$ python3 -q
>>> import numpy as np
>>> from numpy import linalg as LA
>>> np.set_printoptions(suppress=True, linewidth=140)
>>> def rd(a):
...     return np.round(a, 3) + 0
... 
>>> M = np.load("mat.npy")
>>> print(M)
[[-1 -1 -1  0  1  2  2]
 [ 0  1  0 -2 -2  1 -1]
 [ 0  0  2 -1  0 -1 -1]
 [ 0  0  0  2 -1  2  2]
 [ 0  0  0  0 -1  0 -2]
 [ 0  0  0  0  0  2  2]
 [ 0  0  0  0  0  0  1]]
>>> q, r_ = LA.qr(M)
>>> print(np.abs(np.diag(r_)))
[1. 1. 2. 2. 1. 2. 1.]
>>> print(q.T @ q)
[[1. 0. 0. 0. 0. 0. 0.]
 [0. 1. 0. 0. 0. 0. 0.]
 [0. 0. 1. 0. 0. 0. 0.]
 [0. 0. 0. 1. 0. 0. 0.]
 [0. 0. 0. 0. 1. 0. 0.]
 [0. 0. 0. 0. 0. 1. 0.]
 [0. 0. 0. 0. 0. 0. 1.]]
>>> print(np.allclose(r_.T @ r_, M.T @ M))
True
>>> print(q @ r_)
[[-1. -1. -1.  0.  1.  2.  2.]
 [ 0.  1.  0. -2. -2.  1. -1.]
 [ 0.  0.  2. -1.  0. -1. -1.]
 [ 0.  0.  0.  2. -1.  2.  2.]
 [ 0.  0.  0.  0. -1.  0. -2.]
 [ 0.  0.  0.  0.  0.  2.  2.]
 [ 0.  0.  0.  0.  0.  0.  1.]]
>>> vec = np.array([-1, 0, -1, -1, 3, -2, 2])
>>> target = M @ vec
>>> c, lr = np.zeros(7), 1 / LA.norm(M, 2) ** 2
>>> for i in range(15):
...     c -= lr * M.T @ (M @ c - target)
...     if i % 5 == 0: print(i, round(LA.norm(M @ c - target), 3))
... 
0 8.753
5 2.629
10 1.407
>>> print(rd(LA.cond(M)))
42.833
>>> print(rd(np.sort(np.abs(LA.eigvals(M)))))
[1. 1. 1. 1. 2. 2. 2.]
>>> print(np.allclose(M @ M.T, M.T @ M))
False
>>> print((M + M.T) / 2)
[[-1.  -0.5 -0.5  0.   0.5  1.   1. ]
 [-0.5  1.   0.  -1.  -1.   0.5 -0.5]
 [-0.5  0.   2.  -0.5  0.  -0.5 -0.5]
 [ 0.  -1.  -0.5  2.  -0.5  1.   1. ]
 [ 0.5 -1.   0.  -0.5 -1.   0.  -1. ]
 [ 1.   0.5 -0.5  1.   0.   2.   1. ]
 [ 1.  -0.5 -0.5  1.  -1.   1.   1. ]]
>>> print(M @ M)
[[ 1  0 -1  3  0  2  4]
 [ 0  1  0 -6  2 -1  0]
 [ 0  0  4 -4  1 -6 -7]
 [ 0  0  0  4 -1  8 12]
 [ 0  0  0  0  1  0  0]
 [ 0  0  0  0  0  4  6]
 [ 0  0  0  0  0  0  1]]
>>> M.inv()
Traceback (most recent call last):
  File "<python-input-20>", line 1, in <module>
    M.inv()
    ^^^^^
AttributeError: 'numpy.ndarray' object has no attribute 'inv'
>>> print((M - M.T) / 2)
[[ 0.  -0.5 -0.5  0.   0.5  1.   1. ]
 [ 0.5  0.   0.  -1.  -1.   0.5 -0.5]
 [ 0.5  0.   0.  -0.5  0.  -0.5 -0.5]
 [ 0.   1.   0.5  0.  -0.5  1.   1. ]
 [-0.5  1.   0.   0.5  0.   0.  -1. ]
 [-1.  -0.5  0.5 -1.   0.   0.   1. ]
 [-1.   0.5  0.5 -1.   1.  -1.   0. ]]
